$ python3 -q
>>> import numpy as np
>>> np.set_printoptions(suppress=True, linewidth=120)
>>> data = np.load("case15.npy")
>>> print(data.round(3))
[[ 0.036 -0.263 -0.964]
 [-0.263  0.928 -0.263]
 [-0.964 -0.263  0.036]]
>>> print(np.round(data.T @ data, 3) + 0)
[[1. 0. 0.]
 [0. 1. 0.]
 [0. 0. 1.]]
>>> print(np.round(np.linalg.norm(data, axis=0), 3))
[1. 1. 1.]
>>> print(np.round(np.linalg.svd(data, compute_uv=False), 3))
[1. 1. 1.]
>>> out = data / np.sqrt((data ** 2).mean(axis=1, keepdims=True))
>>> print(np.linalg.matrix_rank(data - data.mean(axis=1, keepdims=True)))
2
>>> print(out[1].round(3))
[-0.455  1.608 -0.455]
>>> ev, V = np.linalg.eig(data)
>>> print(np.round(np.sort(np.linalg.eigvals(np.linalg.inv(data))), 3))
[-1.  1.  1.]
>>> print(np.round(np.sort(np.linalg.eigvals(data @ data)), 3))
[1. 1. 1.]
>>> print(round(np.prod(ev), 3))
-1.0
>>> K = np.loadtxt("data.csv", delimiter=",")
>>> print(K.round(3))
[[-0.537  0.092 -0.376  0.611 -0.435]
 [ 0.107 -0.796 -0.155  0.408  0.406]
 [ 0.805  0.286 -0.102  0.479 -0.173]
 [ 0.161 -0.521  0.236 -0.191 -0.781]
 [ 0.161 -0.072 -0.877 -0.441 -0.076]]
>>> print(round(np.linalg.eigvals(K).sum().real, 3))
-1.701
>>> print(np.round(np.poly(K), 3))
[ 1.     1.701  0.902 -0.902 -1.701 -1.   ]
>>> print(np.round(np.kron(np.eye(2, dtype=int), K), 3))
[[-0.537  0.092 -0.376  0.611 -0.435 -0.     0.    -0.     0.    -0.   ]
 [ 0.107 -0.796 -0.155  0.408  0.406  0.    -0.    -0.     0.     0.   ]
 [ 0.805  0.286 -0.102  0.479 -0.173  0.     0.    -0.     0.    -0.   ]
 [ 0.161 -0.521  0.236 -0.191 -0.781  0.    -0.     0.    -0.    -0.   ]
 [ 0.161 -0.072 -0.877 -0.441 -0.076  0.    -0.    -0.    -0.    -0.   ]
 [-0.     0.    -0.     0.    -0.    -0.537  0.092 -0.376  0.611 -0.435]
 [ 0.    -0.    -0.     0.     0.     0.107 -0.796 -0.155  0.408  0.406]
 [ 0.     0.    -0.     0.    -0.     0.805  0.286 -0.102  0.479 -0.173]
 [ 0.    -0.     0.    -0.    -0.     0.161 -0.521  0.236 -0.191 -0.781]
 [ 0.    -0.    -0.    -0.    -0.     0.161 -0.072 -0.877 -0.441 -0.076]]
>>> print(round(float(np.linalg.det(K.T)), 3))
1.0
>>> rng = np.random.default_rng(40)
>>> idx = rng.permutation(5)
>>> out = K[:, idx] * rng.choice([-1, 1], 5)
>>> print(out.round(3))
[[-0.092  0.435 -0.611 -0.376  0.537]
 [ 0.796 -0.406 -0.408 -0.155 -0.107]
 [-0.286  0.173 -0.479 -0.102 -0.805]
 [ 0.521  0.781  0.191  0.236 -0.161]
 [ 0.072  0.076  0.441 -0.877 -0.161]]
>>> left, _, Vt = np.linalg.svd(K.T @ out)
>>> print(idx)
[1 4 3 2 0]
>>> print(np.round(np.linalg.lstsq(K, out)[0], 3) + 0)
[[ 0.  0.  0.  0. -1.]
 [-1.  0.  0.  0.  0.]
 [ 0.  0.  0.  1.  0.]
 [ 0.  0. -1.  0.  0.]
 [ 0. -1.  0.  0.  0.]]
>>> print(np.round(np.linalg.svd(K, compute_uv=False), 3))
[1. 1. 1. 1. 1.]
>>> print(np.round(K.T @ K, 3) + 0)
[[1. 0. 0. 0. 0.]
 [0. 1. 0. 0. 0.]
 [0. 0. 1. 0. 0.]
 [0. 0. 0. 1. 0.]
 [0. 0. 0. 0. 1.]]
>>> print(np.round(np.linalg.norm(K, axis=0), 3))
[1. 1. 1. 1. 1.]
>>> def softmax(z):
...     e = np.exp(z - z.max(axis=-1, keepdims=True))
...     return e / e.sum(axis=-1, keepdims=True)
... 
>>> print(np.round(softmax(K[4]), 3))
[0.287 0.227 0.102 0.157 0.227]
>>> print(np.round(softmax(K).sum(axis=1), 3))
[1. 1. 1. 1. 1.]
>>> att = K @ K.T / np.sqrt(5)
>>> print(np.round(softmax(att), 3))
[[0.281 0.18  0.18  0.18  0.18 ]
 [0.18  0.281 0.18  0.18  0.18 ]
 [0.18  0.18  0.281 0.18  0.18 ]
 [0.18  0.18  0.18  0.281 0.18 ]
 [0.18  0.18  0.18  0.18  0.281]]
>>> X = np.load("block18.npy")
>>> print(X)
[[ -2   5   1   2   2]
 [  1   5   1   0  -1]
 [ -2  10   2  -1   2]
 [ -2 -10  -2   2   2]
 [ -2  10   2  -2  -1]
 [  2   5   1   2  -2]]
>>> u = np.array([4, 2])
>>> print(np.cross(X[5, :3], X[3, :3]))
[  0   2 -10]
>>> rank = np.linalg.matrix_rank(X)
>>> print(rank)
4
>>> null = np.linalg.svd(X)[2][rank:].T
>>> print([int(np.linalg.matrix_rank(np.delete(X, i, axis=0))) for i in range(6)])
[4, 4, 4, 4, 3, 4]
>>> print(np.round(null @ null.T, 3) + 0)
[[ 0.     0.     0.     0.     0.   ]
 [ 0.     0.038 -0.192  0.     0.   ]
 [ 0.    -0.192  0.962  0.     0.   ]
 [ 0.     0.     0.     0.     0.   ]
 [ 0.     0.     0.     0.     0.   ]]
>>> print(np.unique(X.round(6), axis=0).shape)
(6, 5)
>>> print(np.round(X @ np.linalg.pinv(X) @ X, 3) + 0)
[[ -2.   5.   1.   2.   2.]
 [  1.   5.   1.   0.  -1.]
 [ -2.  10.   2.  -1.   2.]
 [ -2. -10.  -2.   2.   2.]
 [ -2.  10.   2.  -2.  -1.]
 [  2.   5.   1.   2.  -2.]]
>>> left, sigma, Vt = np.linalg.svd(X)
>>> print(np.argmax(sigma[:-1] / (sigma[1:] + 1e-6)) + 1)
4
>>> out = left[:, :4] @ np.diag(sigma[:4]) @ Vt[:4]
>>> print(round(np.abs(X - out).max(), 3))
0.0
>>> print(round(np.linalg.norm(X - out, 2), 3), np.round(sigma[4], 3))
0.0 0.0
>>> Z = np.array([[3, -2, -3]])
>>> A = rng.normal(size=(12, 1)) @ Z + np.array([3, 2, 0])
>>> print(A.round(3))
[[ 1.822  2.785  1.178]
 [ 7.163 -0.775 -4.163]
 [ 0.248  3.835  2.752]
 [ 0.91   3.393  2.09 ]
 [ 3.58   1.613 -0.58 ]
 [ 3.434  1.711 -0.434]
 [ 4.158  1.228 -1.158]
 [ 1.288  3.141  1.712]
 [ 0.193  3.871  2.807]
 [-1.007  4.671  4.007]
 [ 3.989  1.341 -0.989]
 [ 2.377  2.415  0.623]]
>>> cen = A - A.mean(axis=1)
Traceback (most recent call last):
  File "<python-input-54>", line 1, in <module>
    cen = A - A.mean(axis=1)
          ~~^~~~~~~~~~~~~~~~
ValueError: operands could not be broadcast together with shapes (12,3) (12,) 
>>> cen = A - A.mean(axis=0)
>>> left, sigma, Vt = np.linalg.svd(cen, full_matrices=False)
>>> print((np.sign(left[:, 0]) == np.sign(left[0, 0])).astype(int))
[1 0 1 1 0 0 0 1 1 1 0 0]
>>> print(np.abs(left[:, 0]).argmax())
1
>>> print(sigma.round(3) + 0)
[11.661  0.     0.   ]
>>> th = np.radians(180)
>>> r_ = np.eye(3)
>>> r_[2, 2] = r_[1, 1] = np.cos(th)
>>> r_[2, 1], r_[1, 2] = -np.sin(th), np.sin(th)
>>> print(r_.round(3) + 0)
[[ 1.  0.  0.]
 [ 0. -1.  0.]
 [ 0.  0. -1.]]
>>> out = A @ r_.T
>>> print(np.allclose(A @ A.T, out @ out.T))
True
>>> F = np.vander(np.arange(6) - 2, 3, increasing=True)
>>> print(F)
[[ 1 -2  4]
 [ 1 -1  1]
 [ 1  0  0]
 [ 1  1  1]
 [ 1  2  4]
 [ 1  3  9]]
>>> x = np.array([4, -2, 4])
>>> print((F * x).sum(axis=1))
[24 10  4  6 16 34]
>>> print(F @ x)
[24 10  4  6 16 34]
>>> print(np.sign((F @ x).round(6)))
[1 1 1 1 1 1]
>>> print(F * x)
[[ 4  4 16]
 [ 4  2  4]
 [ 4  0  0]
 [ 4 -2  4]
 [ 4 -4 16]
 [ 4 -6 36]]
>>> print(F @ np.eye(3)[0])
[1. 1. 1. 1. 1. 1.]
>>> print(F @ (2 * x))
[48 20  8 12 32 68]
>>> print((F @ x).argmax())
5
>>> print(np.linalg.norm(F @ x) <= np.linalg.norm(F, 2) * np.linalg.norm(x) + 1e-9)
True
>>> print(F @ np.ones(3))
[ 3.  1.  1.  3.  7. 13.]
>>> left, sigma, Vt = np.linalg.svd(F, full_matrices=False)
>>> print(np.round(left.T @ left, 3) + 0)
[[1. 0. 0.]
 [0. 1. 0.]
 [0. 0. 1.]]
>>> print(np.round(np.sqrt((sigma ** 2).sum()), 3), round(np.linalg.norm(F), 3))
11.832 11.832
>>> print(np.abs(left[:, 0]).round(6).argmax())
5
>>> print(np.round(np.cumsum(sigma ** 2) / np.sum(sigma ** 2), 3))
[0.894 0.982 1.   ]
>>> print(np.allclose(left * sigma @ Vt, F))
True
>>> print(sigma.round(3))
[11.187  3.508  1.595]
>>> print(np.round(sigma / sigma[0], 3))
[1.    0.314 0.143]
>>> print((sigma > 1e-8).sum())
3
>>> print(left.shape, sigma.shape, Vt.shape)
(6, 3) (3,) (3, 3)
>>> m1 = np.array([[-1, -1, -1, -1, -1, -1],
...     [-1, -2, -2, -2, -2, -2],
...     [-1, -2, -3, -3, -3, -3],
...     [-1, -2, -3, -4, -4, -4],
...     [-1, -2, -3, -4, -5, -5],
...     [-1, -2, -3, -4, -5, -6]])
>>> ev, V = np.linalg.eigh(m1)
>>> x = np.array([2, 2, 2, 2, 1, 2])
>>> print(np.round(V * np.abs(ev) @ V.T, 3))
[[1. 1. 1. 1. 1. 1.]
 [1. 2. 2. 2. 2. 2.]
 [1. 2. 3. 3. 3. 3.]
 [1. 2. 3. 4. 4. 4.]
 [1. 2. 3. 4. 5. 5.]
 [1. 2. 3. 4. 5. 6.]]
>>> print(np.round(np.linalg.eigvalsh(m1[1:, 1:]), 3))
[-16.916  -1.788  -0.651  -0.37   -0.275]
>>> print(x @ m1 @ x)
-289
>>> print(np.round(x @ m1 @ x / (x @ x), 3), round(ev[0], 3), round(float(ev[-1]), 3))
-13.762 -17.207 -0.265
>>> J = np.loadtxt("out6.csv", delimiter=",")
>>> print(J)
[[0. 0. 1. 0. 1.]
 [0. 0. 1. 1. 0.]
 [1. 1. 0. 1. 0.]
 [0. 1. 1. 0. 1.]
 [1. 0. 0. 1. 0.]]
>>> ev, V = np.linalg.eigh(data)
>>> print(np.round(np.linalg.svd(data, compute_uv=False), 3))
[1. 1. 1.]
>>> print(np.round(V.T @ V, 3) + 0)
[[1. 0. 0.]
 [0. 1. 0.]
 [0. 0. 1.]]
>>> print((ev > 1e-8).sum(), (ev < -1e-8).sum())
2 1
>>> print(np.unique(ev.round(6) + 0, return_counts=True)[1])
[1 2]
>>> print(ev.round(3))
[-1.  1.  1.]
>>> feats = np.loadtxt("a.csv", delimiter=",")
>>> print(feats)
[[1.    0.7   0.49  0.343 0.24  0.168]
 [0.7   1.    0.7   0.49  0.343 0.24 ]
 [0.49  0.7   1.    0.7   0.49  0.343]
 [0.343 0.49  0.7   1.    0.7   0.49 ]
 [0.24  0.343 0.49  0.7   1.    0.7  ]
 [0.168 0.24  0.343 0.49  0.7   1.   ]]
>>> x = np.ones(6)
>>> for _ in range(4):
...     x = feats @ x
...     x /= np.linalg.norm(x)
...     print(round(x @ feats @ x, 3))
... 
3.416
3.417
3.417
3.417
>>> print(x.round(3))
[0.343 0.417 0.456 0.456 0.417 0.343]
>>> print((feats + feats.T) / 2)
[[1.    0.7   0.49  0.343 0.24  0.168]
 [0.7   1.    0.7   0.49  0.343 0.24 ]
 [0.49  0.7   1.    0.7   0.49  0.343]
 [0.343 0.49  0.7   1.    0.7   0.49 ]
 [0.24  0.343 0.49  0.7   1.    0.7  ]
 [0.168 0.24  0.343 0.49  0.7   1.   ]]
>>> print(np.round(np.sort(np.abs(np.linalg.eigvals(feats))), 3))
[0.188 0.229 0.325 0.566 1.276 3.417]
>>> print(np.allclose(feats, feats.T))
True
>>> ev, V = np.linalg.eigh(feats)
>>> print(np.round(V.T @ V, 3) + 0)
[[1. 0. 0. 0. 0. 0.]
 [0. 1. 0. 0. 0. 0.]
 [0. 0. 1. 0. 0. 0.]
 [0. 0. 0. 1. 0. 0.]
 [0. 0. 0. 0. 1. 0.]
 [0. 0. 0. 0. 0. 1.]]
>>> print(np.round(np.linalg.svd(feats, compute_uv=False), 3))
[3.417 1.276 0.566 0.325 0.229 0.188]
>>> print(np.round(np.linalg.eigvalsh(feats @ feats), 3))
[ 0.035  0.052  0.106  0.32   1.627 11.673]
>>> print(np.round(V.T @ feats @ V, 3) + 0)
[[0.188 0.    0.    0.    0.    0.   ]
 [0.    0.229 0.    0.    0.    0.   ]
 [0.    0.    0.325 0.    0.    0.   ]
 [0.    0.    0.    0.566 0.    0.   ]
 [0.    0.    0.    0.    1.276 0.   ]
 [0.    0.    0.    0.    0.    3.417]]
>>> print(np.round(np.abs(V[:, -1]), 3))
[0.343 0.417 0.456 0.456 0.417 0.343]
>>> print(ev.sum(), np.trace(feats))
6.0 6.0
>>> x = np.array([-3, -3, 0, -4, -3, -2])
>>> y = feats @ x
>>> print(y.round(3))
[-7.528 -8.569 -8.526 -9.579 -8.949 -7.284]
>>> print(np.round(np.linalg.solve(feats, -1 * y), 3) + 0)
[3. 3. 0. 4. 3. 2.]
>>> print(np.round(np.linalg.solve(feats.T, feats[0]), 3))
[1. 0. 0. 0. 0. 0.]
>>> print(np.round(np.linalg.solve(feats, feats[:, 3]), 3) + 0)
[0. 0. 0. 1. 0. 0.]
